$ python3 -q
>>> import numpy as np
>>> np.set_printoptions(precision=2, suppress=True, linewidth=160)
>>> J = np.load("dump.npy")
>>> J
array([[-8,  8, -6, -3,  2,  0,  8],
       [ 8, -8,  8, -6, -3,  2,  0],
       [-6,  8, -8,  8, -6, -3,  2],
       [-3, -6,  8, -8,  8, -6, -3],
       [ 2, -3, -6,  8, -8,  8, -6],
       [ 0,  2, -3, -6,  8, -8,  8],
       [ 8,  0,  2, -3, -6,  8, -8]])
>>> np.linalg.matrix_power(J, 2)
array([[ 241, -164,  140,  -56,  -92,  132, -143],
       [-164,  241, -212,  100,  -16,  -44,  132],
       [ 140, -212,  277, -194,   88,  -16,  -92],
       [ -56,  100, -194,  282, -194,  100,  -56],
       [ -92,  -16,   88, -194,  277, -212,  140],
       [ 132,  -44,  -16,  100, -212,  241, -164],
       [-143,  132,  -92,  -56,  140, -164,  241]])
>>> assert J == J.T
Traceback (most recent call last):
  File "<python-input-5>", line 1, in <module>
    assert J == J.T
           ^^^^^^^^
ValueError: The truth value of an array with more than one element is ambiguous. Use a.any() or a.all()
>>> np.allclose(J @ J.T, J.T @ J)
True
>>> round(float(np.abs(np.linalg.eigvals(J)).max()), 2)
28.08
>>> np.trace(J)
np.int64(-56)
>>> np.all(np.linalg.eigvalsh(J) > 0)
np.False_
>>> evals, V = np.linalg.eigh(J)
>>> x = np.array([-5, 6, 4, -5, -2, -2, 3])
>>> (np.sign(V[:, -1].round(6)) == np.sign(V[0, -1].round(6))).astype(int)
array([1, 1, 0, 0, 0, 1, 1])
>>> np.linalg.eigvalsh(J[1:, 1:])
array([-27.35, -22.22,  -7.06,  -3.67,   5.41,   6.9 ])
>>> rng = np.random.default_rng(41)
>>> A = (rng.random((8, 8)) < 0.3) + np.eye(8)
>>> A /= A.sum(axis=1, keepdims=True)
>>> A
array([[0.5 , 0.  , 0.5 , 0.  , 0.  , 0.  , 0.  , 0.  ],
       [0.  , 1.  , 0.  , 0.  , 0.  , 0.  , 0.  , 0.  ],
       [0.  , 0.2 , 0.2 , 0.2 , 0.2 , 0.  , 0.  , 0.2 ],
       [0.  , 0.  , 0.  , 0.25, 0.25, 0.25, 0.  , 0.25],
       [0.  , 0.  , 0.5 , 0.  , 0.5 , 0.  , 0.  , 0.  ],
       [0.  , 0.33, 0.  , 0.  , 0.  , 0.33, 0.  , 0.33],
       [0.  , 0.  , 0.  , 0.  , 0.  , 0.33, 0.67, 0.  ],
       [0.25, 0.  , 0.25, 0.  , 0.  , 0.  , 0.25, 0.25]])
>>> Y = np.linalg.inv(A)
>>> np.allclose(Y, A.T)
False
>>> round(float(np.linalg.det(A) * np.linalg.det(Y)), 2)
1.0
>>> q, V = np.linalg.qr(A[:, :3])[0], np.linalg.qr(A[:, 3:])[0]
>>> sig = np.linalg.svd(q.T @ V, compute_uv=False)
>>> np.degrees(np.arccos(sig.clip(0, 1)))
array([14.17, 64.65, 74.26])
>>> (sig > 0.9).sum()
np.int64(1)
>>> A.ravel(order="F")
array([0.5 , 0.  , 0.  , 0.  , 0.  , 0.  , 0.  , 0.25, 0.  , 1.  , 0.2 , 0.  , 0.  , 0.33, 0.  , 0.  , 0.5 , 0.  , 0.2 , 0.  , 0.5 , 0.  , 0.  , 0.25, 0.  ,
       0.  , 0.2 , 0.25, 0.  , 0.  , 0.  , 0.  , 0.  , 0.  , 0.2 , 0.25, 0.5 , 0.  , 0.  , 0.  , 0.  , 0.  , 0.  , 0.25, 0.  , 0.33, 0.33, 0.  , 0.  , 0.  ,
       0.  , 0.  , 0.  , 0.  , 0.67, 0.25, 0.  , 0.  , 0.2 , 0.25, 0.  , 0.33, 0.  , 0.25])
>>> blk = A.reshape(8, 2, -1)
>>> blk[:, 0]
array([[0.5 , 0.  , 0.5 , 0.  ],
       [0.  , 1.  , 0.  , 0.  ],
       [0.  , 0.2 , 0.2 , 0.2 ],
       [0.  , 0.  , 0.  , 0.25],
       [0.  , 0.  , 0.5 , 0.  ],
       [0.  , 0.33, 0.  , 0.  ],
       [0.  , 0.  , 0.  , 0.  ],
       [0.25, 0.  , 0.25, 0.  ]])
>>> blk.shape
(8, 2, 4)
>>> X = np.array([[6.0, -3.0, -4.0, 5.0],
...     [1.0, 2.0, 4.0, -3.0],
...     [-1.0, 1.0, 15.0, -11.0],
...     [-1.0, 1.0, 14.0, -10.0]])
>>> hat = np.triu(np.array([[-1, 0, -2, -2], [0, -1, -2, -2], [2, -2, 2, 1], [1, 0, 1, 0]]), 1) + np.eye(4)
>>> Y = hat @ X @ np.linalg.inv(hat)
>>> np.trace(Y), np.trace(X)
(np.float64(13.0), np.float64(13.0))
>>> np.poly(Y)
array([   1.,  -13.,   59., -107.,   60.])
>>> round(np.linalg.det(Y), 2)
np.float64(60.0)
>>> np.linalg.matrix_rank(Y)
np.int64(4)
>>> u = np.array([0, 3, -1, 2])
>>> Y = X + np.outer(u, np.eye(4)[2])
>>> round(float(np.linalg.det(Y) / np.linalg.det(X)), 2), np.round(1 + np.linalg.solve(X, u)[2], 2)
(7.65, np.float64(7.65))
>>> x = np.array([0, 0, 1, 0])
>>> y = X @ x
>>> y
array([-4.,  4., 15., 14.])
>>> np.round(np.linalg.solve(X, y + X[:, 3]), 2) + 0
array([0., 0., 1., 1.])
>>> np.round(np.linalg.solve(X, y), 2) + 0
array([0., 0., 1., 0.])
>>> np.round(np.linalg.solve(X, 4 * y), 2) + 0
array([0., 0., 4., 0.])
>>> F = np.load("x.npy")
>>> F
array([[0.17, 0.17, 0.17, 0.17, 0.  , 0.17, 0.  , 0.17],
       [0.2 , 0.4 , 0.  , 0.2 , 0.2 , 0.  , 0.  , 0.  ],
       [0.  , 0.  , 0.5 , 0.5 , 0.  , 0.  , 0.  , 0.  ],
       [0.  , 0.  , 0.25, 0.25, 0.25, 0.25, 0.  , 0.  ],
       [0.  , 0.17, 0.17, 0.  , 0.33, 0.17, 0.17, 0.  ],
       [0.  , 0.  , 0.33, 0.  , 0.  , 0.33, 0.33, 0.  ],
       [0.  , 0.  , 0.25, 0.25, 0.25, 0.  , 0.25, 0.  ],
       [0.  , 0.5 , 0.  , 0.  , 0.  , 0.  , 0.  , 0.5 ]])
>>> z = rng.permutation(8)
>>> z
array([3, 7, 0, 1, 5, 2, 4, 6])
>>> Y = F[z][:, z]
>>> np.sort(np.abs(np.linalg.eigvals(Y)))
array([0.08, 0.25, 0.25, 0.3 , 0.3 , 0.37, 0.67, 1.  ])
>>> round(np.trace(Y), 2)
np.float64(2.73)
>>> Y
array([[0.25, 0.  , 0.  , 0.  , 0.25, 0.25, 0.25, 0.  ],
       [0.  , 0.5 , 0.  , 0.5 , 0.  , 0.  , 0.  , 0.  ],
       [0.17, 0.17, 0.17, 0.17, 0.17, 0.17, 0.  , 0.  ],
       [0.2 , 0.  , 0.2 , 0.4 , 0.  , 0.  , 0.2 , 0.  ],
       [0.  , 0.  , 0.  , 0.  , 0.33, 0.33, 0.  , 0.33],
       [0.5 , 0.  , 0.  , 0.  , 0.  , 0.5 , 0.  , 0.  ],
       [0.  , 0.  , 0.  , 0.17, 0.17, 0.17, 0.33, 0.17],
       [0.25, 0.  , 0.  , 0.  , 0.  , 0.25, 0.25, 0.25]])
>>> np.allclose(Y, F)
False
>>> x = np.array([-3, -3, 0, 2, 3, -1, -3, 3])
>>> y = F @ x
>>> b, lr = np.zeros(8), 1 / np.linalg.norm(F, 2) ** 2
>>> for i in range(6):
...     b -= lr * F.T @ (F @ b - y)
...     if i % 2 == 0: print(i, round(np.linalg.norm(F @ b - y), 2))
... 
0 1.85
2 1.49
4 1.28
>>> b
array([-0.95, -1.04,  0.42,  1.46,  0.63, -1.02, -1.37,  0.39])
>>> arr = np.load("test7.npy")
>>> arr
array([[ -2,  -1,   3,  -3,  -3,   0,   2,   0,   1,   3],
       [ -3,   1,   3,  -6,  -3,  -3,   1,   2,   0,   0],
       [  0,  -1,   1,  -3,  -5,  -4,   0,   3,  -2,   1],
       [  3,   2,   0,   0,  -4,  -3,  -1,   2,  -2,  -2],
       [  1,   1,   1,   3,  -1,  -3,  -2,   1,  -4,  -5],
       [  1,   1,  -2,   3,   2,  -3,  -4,   2,  -1,  -7],
       [  4,   4,  -4,   5,   5,  -6,  -5,   3,  -1,  -4],
       [  7,   5,  -1,   5,   3,  -5,  -5,   1,  -2,  -4],
       [ 10,   3,  -4,   6,   0,  -6,  -7,   1,  -4,  -4],
       [ 13,   5,  -1,   4,  -1,  -3,  -6,   4,  -5,  -5],
       [ 16,   2,   2,   7,   0,  -3,  -6,   5,  -4,  -5],
       [ 17,   4,   3,  10,   2,  -1,  -5,   6,  -5,  -4],
       [ 15,   5,   3,  12,   2,   1,  -7,   8,  -6,  -4],
       [ 18,   8,   6,  12,   4,   4,  -7,  10,  -5,  -4],
       [ 21,   9,   9,  14,   7,   7,  -8,  11,  -3,  -2],
       [ 22,  11,  10,  11,  10,  10,  -7,   9,  -2,  -4],
       [ 22,   9,   9,  14,  11,   8,  -9,  10,  -2,  -5],
       [ 21,   6,  10,  15,   9,   6, -12,   8,  -1,  -5],
       [ 22,   4,  11,  16,   8,   6, -14,   9,  -2,  -3],
       [ 21,   4,   9,  18,   5,   7, -11,   6,  -1,  -1],
       [ 22,   5,   9,  15,   4,   8, -14,   9,  -3,  -4],
       [ 20,   4,  10,  13,   5,   5, -17,   7,  -1,  -7],
       [ 17,   6,  13,  14,   7,   4, -15,   8,  -4,  -5],
       [ 15,   6,  10,  12,   4,   5, -13,   6,  -6,  -6],
       [ 12,   3,  12,  11,   5,   2, -13,   8,  -8,  -3],
       [  9,   5,  15,  10,   4,   2, -14,   7,  -9,  -4],
       [  6,   7,  13,  13,   7,   0, -17,   5, -10,  -6],
       [  3,   6,  15,  15,   7,   2, -14,   3, -12,  -9],
       [  4,   4,  16,  14,  10,   2, -14,   5,  -9,  -6],
       [  6,   4,  17,  14,   9,   3, -14,   6, -10,  -3],
       [  3,   5,  19,  16,   7,   5, -15,   3,  -7,  -6],
       [  4,   4,  19,  19,   8,   7, -15,   5,  -9,  -5],
       [  6,   2,  21,  16,   9,   5, -16,   3,  -8,  -4],
       [  5,  -1,  21,  16,   7,   5, -13,   1, -10,  -6],
       [  6,   1,  22,  18,   4,   4, -11,   0,  -7,  -4],
       [  4,   3,  25,  17,   2,   2,  -8,   0,  -7,  -7],
       [  5,   0,  28,  16,   3,  -1,  -5,   3,  -5,  -8],
       [  2,   0,  26,  13,   4,  -4,  -2,   0,  -7,  -5],
       [  0,   2,  24,  14,   4,  -4,  -5,  -2,  -7,  -7],
       [  0,   3,  24,  15,   1,  -3,  -3,  -2,  -4,  -6]])
>>> x = np.array([0, -2, -2, 2, 5, -4, 1, 5, 4, -4])
>>> h = np.maximum(arr @ x, 0)
>>> np.tanh(arr @ x)
array([-1.  , -1.  , -1.  , -1.  ,  1.  ,  1.  ,  1.  ,  1.  ,  1.  ,  1.  ,  1.  ,  1.  ,  1.  ,  1.  ,  1.  ,  1.  ,  1.  ,  1.  ,  1.  ,  1.  ,  1.  ,
        1.  ,  1.  ,  1.  ,  1.  , -1.  ,  1.  ,  1.  ,  1.  ,  1.  , -1.  , -0.96, -1.  , -1.  , -1.  , -1.  ,  1.  ,  0.  , -1.  , -1.  ])
>>> np.maximum(arr @ (3 * x), 0)
array([  0,   0,   0,   0,  48, 180, 243, 135, 108,  63, 123, 123, 117, 117, 126, 108, 204, 189, 159,  78,  75, 135, 114,  27,  48,   0,  39,  12,  87,  21,
         0,   0,   0,   0,   0,   0,  51,   0,   0,   0])
>>> arr.T @ h
array([12949,  4565,  5454,  9769,  4692,  1613, -8137,  5641, -2919, -4154])
>>> h
array([ 0,  0,  0,  0, 16, 60, 81, 45, 36, 21, 41, 41, 39, 39, 42, 36, 68, 63, 53, 26, 25, 45, 38,  9, 16,  0, 13,  4, 29,  7,  0,  0,  0,  0,  0,  0, 17,  0,
        0,  0])
>>> hat = arr @ np.linalg.solve(arr.T @ arr, arr.T)
>>> np.round(hat @ arr[:, 8], 2) + 0
array([  1.,   0.,  -2.,  -2.,  -4.,  -1.,  -1.,  -2.,  -4.,  -5.,  -4.,  -5.,  -6.,  -5.,  -3.,  -2.,  -2.,  -1.,  -2.,  -1.,  -3.,  -1.,  -4.,  -6.,  -8.,
        -9., -10., -12.,  -9., -10.,  -7.,  -9.,  -8., -10.,  -7.,  -7.,  -5.,  -7.,  -7.,  -4.])
>>> np.allclose(hat @ hat, hat)
True
>>> np.linalg.matrix_rank(np.eye(40) - hat)
np.int64(30)
